% python3 -q
>>> import numpy as np
>>> np.set_printoptions(precision=2, suppress=True, linewidth=160, sign=" ")
>>> K = np.array([[1.0, -4.0, -5.0, 0.0, 0.0],
...     [5.0, 2.0, 1.0, 3.0, 0.0],
...     [2.0, -1.0, -4.0, -3.0, 0.0],
...     [4.0, -1.0, 1.0, 3.0, 0.0],
...     [0.0, 0.0, 0.0, 0.0, 1.0]])
>>> # 2 groups of indices that never mix
>>> out = np.linalg.invert(K)
Traceback (most recent call last):
  File "<python-input-4>", line 1, in <module>
    out = np.linalg.invert(K)
          ^^^^^^^^^^^^^^^^
AttributeError: module 'numpy.linalg' has no attribute 'invert'
>>> out = np.linalg.inv(K)
>>> np.linalg.det(K) * out
array([[-27.,  -6.,  45.,  51.,   0.],
       [  9.,  81., -15., -96.,  -0.],
       [-60., -66.,  21.,  87.,   0.],
       [ 59.,  57., -72., -50.,  -0.],
       [  0.,   0.,   0.,   0., 237.]])
>>> (np.abs(out) > 1e-9).astype(int)
array([[ 1,  1,  1,  1,  0],
       [ 1,  1,  1,  1,  0],
       [ 1,  1,  1,  1,  0],
       [ 1,  1,  1,  1,  0],
       [ 0,  0,  0,  0,  1]])
>>> round(np.linalg.slogdet(K)[0], 2)
np.float64(1.0)
>>> np.allclose(out, K.T)
False
>>> np.round(K @ out, 2) + 0
array([[ 1.,  0.,  0.,  0.,  0.],
       [ 0.,  1.,  0.,  0.,  0.],
       [ 0.,  0.,  1.,  0.,  0.],
       [ 0.,  0.,  0.,  1.,  0.],
       [ 0.,  0.,  0.,  0.,  1.]])
>>> M = np.load("w.npy")
>>> M
array([[ 4., -1., -5.,  0.,  0.],
       [ 0.,  3.,  2.,  0.,  0.],
       [-1.,  5., -4.,  0.,  0.],
       [ 0.,  0.,  0., -6., -6.],
       [ 0.,  0.,  0., -3., -3.]])
>>> # null space of dimension 1
>>> left, sig = np.linalg.svd(M)
Traceback (most recent call last):
  File "<python-input-14>", line 1, in <module>
    left, sig = np.linalg.svd(M)
    ^^^^^^^^^
ValueError: too many values to unpack (expected 2)
>>> left, sig, VT = np.linalg.svd(M, full_matrices=False)
>>> np.abs(left[:, 0]).round(6).argmax()
np.int64(3)
>>> sig.round(2) + 0
array([ 9.49,  7.32,  6.2 ,  2.22,  0.  ])
>>> np.cumsum(sig ** 2) / np.sum(sig ** 2)
array([ 0.48,  0.77,  0.97,  1.  ,  1.  ])
>>> np.round(VT @ VT.T, 2) + 0
array([[ 1.,  0.,  0.,  0.,  0.],
       [ 0.,  1.,  0.,  0.,  0.],
       [ 0.,  0.,  1.,  0.,  0.],
       [ 0.,  0.,  0.,  1.,  0.],
       [ 0.,  0.,  0.,  0.,  1.]])
>>> left, sig, VT = np.linalg.svd(M)
>>> np.argmax(sig[:-1] / (sig[1:] + 1e-6)) + 1
np.int64(4)
>>> out = left[:, :4] @ np.diag(sig[:4]) @ VT[:4]
>>> round(float(np.linalg.norm(M - out) / np.linalg.norm(M)), 2)
0.0
>>> round(np.abs(M - out).max(), 2)
np.float64(0.0)
>>> np.linalg.matrix_rank(out)
np.int64(4)
>>> W = np.array([[-1, -3, -2, 1],
...     [0, 0, -3, -1],
...     [3, 0, -3, -3],
...     [3, -3, -1, -1],
...     [1, -1, -2, 3]])
>>> c = np.array([-2, -3, 3, 3])
>>> hid = np.maximum(M @ W + c, 0)
>>> np.linalg.matrix_rank(hid)
np.int64(4)
>>> (hid > 0).astype(int)
array([[ 0,  0,  1,  1],
       [ 1,  0,  0,  0],
       [ 0,  0,  1,  1],
       [ 0,  1,  1,  0],
       [ 0,  1,  1,  0]])
>>> hid
array([[  0.,   0.,  13.,  23.],
       [  4.,   0.,   0.,   0.],
       [  0.,   0.,   2.,   9.],
       [  0.,  21.,  21.,   0.],
       [  0.,   9.,  12.,   0.]])
>>> Z = np.array([[2, 2, 1], [2, 3, 0], [2, 1, 2], [0, 0, 1]])
>>> hid @ Z
array([[ 26.,  13.,  49.],
       [  8.,   8.,   4.],
       [  4.,   2.,  13.],
       [ 84.,  84.,  42.],
       [ 42.,  39.,  24.]])
>>> r0 = np.array([-1, 6, 3, 3, -1])
>>> out = K + np.outer(r0, np.eye(5)[4])
>>> np.linalg.matrix_rank(out - K)
np.int64(1)
>>> out = M / np.sqrt((M ** 2).mean(axis=1, keepdims=True))
>>> np.linalg.norm(out, axis=1)
array([ 2.24,  2.24,  2.24,  2.24,  2.24])
>>> np.linalg.matrix_rank(M - M.mean(axis=1, keepdims=True))
np.int64(3)
>>> A = np.loadtxt("arr.csv", delimiter=",")
>>> A
array([[-0.85,  0.91, -0.45],
       [-0.99,  1.  , -0.75],
       [ 0.35, -0.41,  0.14],
       [ 0.99, -1.  ,  0.75],
       [-0.62,  0.71, -0.27],
       [ 0.97, -0.99,  0.69],
       [-0.92,  0.96, -0.56],
       [-0.62,  0.71, -0.27],
       [-0.95,  0.98, -0.6 ],
       [ 0.72, -0.8 ,  0.34],
       [-0.62,  0.71, -0.27],
       [ 0.49, -0.58,  0.21],
       [ 0.62, -0.71,  0.27],
       [ 0.79, -0.87,  0.4 ],
       [ 1.  , -1.  ,  0.85],
       [-0.85,  0.91, -0.45],
       [-0.85,  0.91, -0.45],
       [ 0.18, -0.22,  0.07],
       [ 1.  , -1.  ,  0.97],
       [ 0.89, -0.94,  0.51],
       [ 0.96, -0.98,  0.65],
       [ 0.62, -0.71,  0.27],
       [ 1.  , -1.  ,  0.91],
       [-0.95,  0.98, -0.6 ]])
>>> # rows 4 and 7 are equal
>>> out = np.c_[A[:, :1] @ np.array([[2]]), np.array([-2, -3, 3, -3, -3, 3, 3, 1, -1, -1, 3, -2, -1, 2, 1, 2, -3, 1, 0, 3, 1, 2, 2, 1])]
>>> out
array([[-1.7 , -2.  ],
       [-1.98, -3.  ],
       [ 0.7 ,  3.  ],
       [ 1.98, -3.  ],
       [-1.24, -3.  ],
       [ 1.94,  3.  ],
       [-1.84,  3.  ],
       [-1.24,  1.  ],
       [-1.9 , -1.  ],
       [ 1.44, -1.  ],
       [-1.24,  3.  ],
       [ 0.98, -2.  ],
       [ 1.24, -1.  ],
       [ 1.58,  2.  ],
       [ 2.  ,  1.  ],
       [-1.7 ,  2.  ],
       [-1.7 , -3.  ],
       [ 0.36,  1.  ],
       [ 2.  ,  0.  ],
       [ 1.78,  3.  ],
       [ 1.92,  1.  ],
       [ 1.24,  2.  ],
       [ 2.  ,  2.  ],
       [-1.9 ,  1.  ]])
>>> np.linalg.matrix_rank(out)
np.int64(2)
>>> X = np.loadtxt("layer3.csv", delimiter=",")
>>> X
array([[-0.21, -1.35,  2.11, -0.09, -1.64],
       [ 1.89,  0.35, -0.72,  1.55, -1.54],
       [-0.84, -2.22, -1.76,  0.36, -0.36],
       [ 1.05, -0.06, -0.76, -2.54, -0.92],
       [ 1.89, -1.46,  0.59,  0.01,  1.72]])
>>> th = np.radians(30)
>>> r_ = np.eye(5)
>>> r_[0, 0] = r_[4, 4] = np.cos(th)
>>> r_[0, 4], r_[4, 0] = -np.sin(th), np.sin(th)
>>> r_
array([[ 0.87,  0.  ,  0.  ,  0.  , -0.5 ],
       [ 0.  ,  1.  ,  0.  ,  0.  ,  0.  ],
       [ 0.  ,  0.  ,  1.  ,  0.  ,  0.  ],
       [ 0.  ,  0.  ,  0.  ,  1.  ,  0.  ],
       [ 0.5 ,  0.  ,  0.  ,  0.  ,  0.87]])
>>> out = X @ r_.T
>>> round(np.linalg.det(r_), 2), np.round(np.trace(r_), 2)
(np.float64(1.0), np.float64(4.73))
>>> np.linalg.svd(X, compute_uv=False), np.linalg.svd(out, compute_uv=False)
(array([ 3.,  3.,  3.,  3.,  3.]), array([ 3.,  3.,  3.,  3.,  3.]))
>>> np.abs(out - X).max(axis=0)
array([ 1.11,  0.  ,  0.  ,  0.  ,  1.15])
>>> out
array([[ 0.64, -1.35,  2.11, -0.09, -1.52],
       [ 2.41,  0.35, -0.72,  1.55, -0.39],
       [-0.55, -2.22, -1.76,  0.36, -0.73],
       [ 1.37, -0.06, -0.76, -2.54, -0.28],
       [ 0.78, -1.46,  0.59,  0.01,  2.43]])
